$ python -q
>>> import numpy as np
>>> from numpy import linalg as LA
>>> np.set_printoptions(precision=4, suppress=True, linewidth=120)
>>> M2 = np.array([[2, 1, -2, 1], [0, 0, -2, -1], [0, -1, -1, 2], [-1, -1, 1, 1]])
>>> cent = np.array([[3, -3, 3, 8], [5, -6, 9, -3], [0, 8, 5, -6], [8, -4, -4, -9]])
>>> E = np.block([[M2, np.array([[4, -1, -2, 3], [3, 3, 2, -4], [-4, 5, 5, -3], [-4, 5, -3, 3]])], [np.zeros((4, 4)), cent]])
>>> E
array([[ 2.,  1., -2.,  1.,  4., -1., -2.,  3.],
       [ 0.,  0., -2., -1.,  3.,  3.,  2., -4.],
       [ 0., -1., -1.,  2., -4.,  5.,  5., -3.],
       [-1., -1.,  1.,  1., -4.,  5., -3.,  3.],
       [ 0.,  0.,  0.,  0.,  3., -3.,  3.,  8.],
       [ 0.,  0.,  0.,  0.,  5., -6.,  9., -3.],
       [ 0.,  0.,  0.,  0.,  0.,  8.,  5., -6.],
       [ 0.,  0.,  0.,  0.,  8., -4., -4., -9.]])
>>> f, v = E[0], E[2]
>>> f @ f
np.float64(40.0)
>>> f @ v
np.float64(-37.0)
>>> p = (f @ v) / (f @ f) * f
>>> np.outer(f, v)
array([[  0.,  -2.,  -2.,   4.,  -8.,  10.,  10.,  -6.],
       [  0.,  -1.,  -1.,   2.,  -4.,   5.,   5.,  -3.],
       [ -0.,   2.,   2.,  -4.,   8., -10., -10.,   6.],
       [  0.,  -1.,  -1.,   2.,  -4.,   5.,   5.,  -3.],
       [  0.,  -4.,  -4.,   8., -16.,  20.,  20., -12.],
       [ -0.,   1.,   1.,  -2.,   4.,  -5.,  -5.,   3.],
       [ -0.,   2.,   2.,  -4.,   8., -10., -10.,   6.],
       [  0.,  -3.,  -3.,   6., -12.,  15.,  15.,  -9.]])
>>> round(float(LA.norm(f + v) ** 2 + LA.norm(f - v) ** 2), 4)
242.0
>>> p
array([-1.85 , -0.925,  1.85 , -0.925, -3.7  ,  0.925,  1.85 , -2.775])
>>> J = np.load("case5.npy")
>>> J
array([[0., 0., 0., 0., 2., 3., 4., 4., 3.],
       [0., 0., 0., 0., 1., 0., 5., 4., 3.],
       [0., 0., 0., 0., 2., 0., 5., 3., 5.],
       [0., 0., 0., 0., 0., 2., 1., 4., 4.],
       [2., 1., 2., 0., 0., 0., 0., 0., 0.],
       [3., 0., 0., 2., 0., 0., 0., 0., 0.],
       [4., 5., 5., 1., 0., 0., 0., 0., 0.],
       [4., 4., 3., 4., 0., 0., 0., 0., 0.],
       [3., 3., 5., 4., 0., 0., 0., 0., 0.]])
>>> U, sigma, vt = LA.svd(J)
>>> np.argmax(sigma[:-1] / (sigma[1:] + 1e-6)) + 1
np.int64(8)
>>> M2 = U[:, :8] @ np.diag(sigma[:8]) @ vt[:8]
>>> round(float(LA.norm(J - M2) / LA.norm(J)), 4)
0.0
>>> LA.matrix_rank(J, rtol=0.05)
np.int64(8)
>>> LA.matrix_rank(M2)
np.int64(8)
>>> X = np.loadtxt("w.csv", delimiter=",")
>>> X
array([[ 1.,  4.,  0.,  0.,  5.],
       [ 1.,  4.,  5.,  4.,  9.],
       [ 6.,  9.,  7.,  7., 11.],
       [ 6., 10., 11.,  8., 12.],
       [ 6., 14., 15., 10., 13.],
       [ 9., 15., 17., 12., 16.],
       [11., 15., 17., 14., 20.],
       [14., 19., 19., 19., 20.],
       [18., 21., 23., 21., 24.],
       [22., 21., 28., 24., 29.],
       [27., 26., 33., 24., 31.],
       [31., 27., 36., 25., 31.],
       [35., 31., 39., 29., 34.],
       [36., 34., 41., 32., 35.],
       [41., 34., 43., 35., 39.],
       [42., 38., 43., 38., 43.],
       [47., 43., 45., 40., 43.]])
>>> vec = np.array([1, 1, 0, 2, 2])
>>> target = X @ vec
>>> c, lr = np.zeros(5), 1 / LA.norm(X, 2) ** 2
>>> for i in range(30):
...     c -= lr * X.T @ (X @ c - target)
...     if i % 10 == 0: print(i, round(LA.norm(X @ c - target), 4))
... 
0 14.9275
10 14.6654
20 14.4129
>>> round(float(LA.cond(X)), 4)
46.3921
>>> P = X @ LA.solve(X.T @ X, X.T)
>>> np.allclose(P @ P, P)
True
>>> P @ X[:, 4]
array([ 5.,  9., 11., 12., 13., 16., 20., 20., 24., 29., 31., 31., 34., 35., 39., 43., 43.])
>>> U, sigma, vt = LA.svd(X)
>>> np.argmax(sigma[:-1] / (sigma[1:] + 1e-6)) + 1
np.int64(1)
>>> M2 = U[:, :1] @ np.diag(sigma[:1]) @ vt[:1]
>>> LA.matrix_rank(M2)
np.int64(1)
>>> LA.matrix_rank(X, rtol=0.05)
np.int64(2)
>>> cen = (X - X.mean(axis=0)) / X.std(axis=0)
>>> cen.std(axis=0)
array([1., 1., 1., 1., 1.])
>>> c = LA.lstsq(np.delete(cen, 4, axis=1), cen[:, 4])[0]
>>> np.abs(c).argmax()
np.int64(3)
>>> arr = np.loadtxt("arr.csv", delimiter=",")
>>> arr
array([[-0.5, -0.9,  0.4],
       [ 0.4, -0.9,  0. ],
       [-0.1,  0.1,  0.8],
       [-1.1, -1.1, -0.9],
       [ 0. ,  1.4, -0.1],
       [-1.5,  0.8, -0.7],
       [ 1.3,  0.1,  1. ],
       [ 0. ,  0.9, -0.6],
       [ 2.2,  0.4,  0.6],
       [ 1.9,  0.3, -1.3],
       [ 2.4, -1. , -1.4],
       [ 0.1, -0.1,  0.5],
       [-0.5, -0.6,  0.2],
       [ 0.5, -0.3,  0. ],
       [-0.2,  0.8,  0.1],
       [ 1.1, -0.5, -0.4],
       [ 0.9, -1.8,  1.2],
       [ 0.3,  1.2,  0.8],
       [-0.7,  0.7,  1. ],
       [-0.5,  1.6, -0.1],
       [-2.3, -0.4,  0.5],
       [ 0.8, -1.1,  0.3],
       [-0.6, -3.3, -0.1],
       [-0.5,  0.6,  1. ],
       [18. , 18. , 16. ],
       [-0.6,  0.9,  0.3],
       [ 0.4,  1. ,  0.3],
       [-2.3, -0.7, -2.2],
       [-0.3,  0.9,  0.5],
       [ 0.2, -0.1,  1.7],
       [-1.7,  0.2,  0.6],
       [-0.6,  1.2,  1.3],
       [-0.1, -0.3, -0.9],
       [ 1. ,  1.3, -0.8]])
>>> # row 24 dominates
>>> cent = arr[[11, 15]].astype(float)
>>> for _ in range(4):
...     idx = LA.norm(arr[:, None] - cent, axis=-1).argmin(axis=1)
...     cent = np.array([arr[idx == j].mean(axis=0) for j in range(2)])
... 
>>> idx
array([1, 1, 1, 1, 1, 1, 0, 1, 0, 1, 1, 1, 1, 1, 1, 1, 1, 0, 1, 1, 1, 1, 1, 1, 0, 1, 1, 1, 1, 1, 1, 0, 1, 1])
>>> cent[1] - cent[0]
array([-4.371 , -4.2352, -3.9434])
>>> cent
array([[ 4.24  ,  4.18  ,  3.94  ],
       [-0.131 , -0.0552, -0.0034]])
>>> np.bincount(idx)
array([ 5, 29])
>>> U, sigma, vt = LA.svd(cent)
>>> sigma
array([7.1405, 0.0876])
>>> np.argmax(sigma[:-1] / (sigma[1:] + 1e-6)) + 1
np.int64(1)
>>> M2 = U[:, :1] @ np.diag(sigma[:1]) @ vt[:1]
>>> round(float(LA.norm(cent - M2) / LA.norm(cent)), 4)
0.0123
>>> round(float(np.abs(cent - M2).max()), 4)
0.0645
>>> LA.matrix_rank(cent, rtol=0.05)
np.int64(1)
>>> idx = arr[:, 2] > np.median(arr[:, 2])
>>> f = arr[idx].mean(axis=0) - arr[~idx].mean(axis=0)
>>> ((arr - arr.mean(axis=0)) @ f > 0).astype(int)
array([0, 0, 0, 0, 0, 0, 1, 0, 1, 0, 0, 0, 0, 0, 0, 0, 0, 1, 0, 0, 0, 0, 0, 0, 1, 0, 0, 0, 0, 1, 0, 1, 0, 0])
>>> LA.norm(arr, axis=1).argmax()
np.int64(24)
>>> round(float(LA.norm(arr[19] - arr[0])), 4)
2.5495
>>> round(float(LA.norm(arr, 1)), 4), round(float(LA.norm(arr, np.inf)), 4)
(45.6, 52.0)
>>> round(float(arr[19] @ arr[0]), 4)
-1.23
>>> np.round(LA.norm(arr, "nuc"), 4)
np.float64(41.856)
>>> vec = np.array([1, -4, -3])
>>> target = arr @ vec
>>> LA.lstsq(arr, target)[0]
array([ 1., -4., -3.])
>>> np.round(LA.pinv(arr) @ arr, 4) + 0
array([[1., 0., 0.],
       [0., 1., 0.],
       [0., 0., 1.]])
>>> rng = np.random.default_rng(61)
>>> target = target + 0.05 * rng.normal(size=34)
>>> target
array([   1.8717,    3.9472,   -2.8469,    5.9435,   -5.389 ,   -2.5673,   -2.0579,   -1.8475,   -1.2283,    4.739 ,
         10.5491,   -1.0253,    1.3589,    1.7373,   -3.6194,    4.3409,    4.4796,   -6.8941,   -6.5275,   -6.5597,
         -2.1746,    4.2385,   12.9242,   -5.941 , -101.9964,   -5.1191,   -4.4858,    6.9702,   -5.3778,   -4.5712,
         -4.2414,   -9.3591,    3.7741,   -1.8355])
>>> c, *_ = LA.lstsq(arr, target)
>>> np.round(arr.T @ (target - arr @ c), 4) + 0
array([0., 0., 0.])
>>> c
array([ 1.0021, -3.9998, -3.0018])
>>> [round(float(LA.norm(LA.solve(arr.T @ arr + lam * np.eye(3), arr.T @ target))), 2) for lam in (0, 1, 10, 100)]
[5.1, 5.03, 4.52, 3.24]
>>> M = np.array([[0, 0, 4, 4],
...     [-3, -6, 5, -4],
...     [-3, -6, -5, 0],
...     [-5, -10, 3, 1],
...     [1, 2, 0, 2],
...     [5, 10, 3, 5],
...     [0, 0, -5, -5]])
>>> U, sigma, vt = LA.svd(M)
>>> sigma.round(4) + 0
array([19.1351, 11.4266,  6.6542,  0.    ])
>>> np.argmax(sigma[:-1] / (sigma[1:] + 1e-6)) + 1
np.int64(3)
>>> M2 = U[:, :3] @ np.diag(sigma[:3]) @ vt[:3]
>>> LA.matrix_rank(M2)
np.int64(3)
>>> LA.matrix_rank(M, rtol=0.05)
np.int64(3)
>>> np.round(LA.norm(M - M2, 2), 4), np.round(sigma[3], 4)
(np.float64(0.0), np.float64(0.0))
>>> round(LA.norm(M - M2) / LA.norm(M), 4)
np.float64(0.0)
>>> q, _ = LA.qr(np.array([[-0.1, 0.3, -0.5, 0.4, -0.6, -1.0, -0.1, 0.3],
...     [-0.2, -0.5, -0.4, -0.1, 1.5, -1.8, 0.2, 0.6],
...     [1.2, -0.5, -0.2, 0.9, 1.3, 1.0, 1.8, -1.0],
...     [0.7, -1.3, -0.8, -0.4, -0.4, -1.1, -1.6, -1.0],
...     [-1.2, 0.2, -2.1, 1.1, 0.4, -0.1, 0.3, 0.8],
...     [-0.6, 0.0, 0.2, -0.7, -0.1, -0.8, -0.7, -2.9],
...     [0.1, -0.5, -1.3, -1.1, 0.7, 0.8, 0.3, 0.6],
...     [1.4, 0.0, 1.0, -0.6, -0.7, 1.3, 0.1, 0.1]]))
>>> vals = np.array([-1, 1, 0, -1, 1, 1, -1, 2])
>>> data = q @ np.diag(vals) @ q.T
>>> data
array([[ 0.5732,  0.3615, -0.3412,  0.0688, -0.0037, -0.178 , -0.3364,  0.3667],
       [ 0.3615,  0.6145,  0.3287, -0.0028, -0.3074,  0.2358,  0.3986, -0.2148],
       [-0.3412,  0.3287, -0.3095, -0.3202,  0.4707,  0.5363,  0.3526,  0.1989],
       [ 0.0688, -0.0028, -0.3202,  0.8155,  0.2656,  0.2046,  0.1078, -0.3211],
       [-0.0037, -0.3074,  0.4707,  0.2656, -0.1286,  0.5986,  0.1366,  0.4133],
       [-0.178 ,  0.2358,  0.5363,  0.2046,  0.5986,  0.9941, -0.4493,  0.8588],
       [-0.3364,  0.3986,  0.3526,  0.1078,  0.1366, -0.4493, -0.2991, -0.4488],
       [ 0.3667, -0.2148,  0.1989, -0.3211,  0.4133,  0.8588, -0.4488, -0.2601]])
>>> cov = data.T @ data
>>> np.diag(cov)
array([0.8597, 0.9715, 1.0958, 0.9994, 0.9509, 2.7027, 0.9194, 1.5006])
>>> np.round(LA.eigvalsh(cov)[::-1], 4) + 0
array([4., 1., 1., 1., 1., 1., 1., 0.])
>>> np.round(LA.svd(data, compute_uv=False) ** 2, 4) + 0
array([4., 1., 1., 1., 1., 1., 1., 0.])
>>> round(np.trace(cov), 4), np.round((data ** 2).sum(), 4)
(np.float64(10.0), np.float64(10.0))
>>> [round(float(x), 4) for x in LA.svd(data, compute_uv=False)[:3]]
[2.0, 1.0, 1.0]
>>> LA.cond(data) > 100
np.True_
>>> round(float(LA.norm(data, 2) / LA.norm(data)), 4)
0.6325
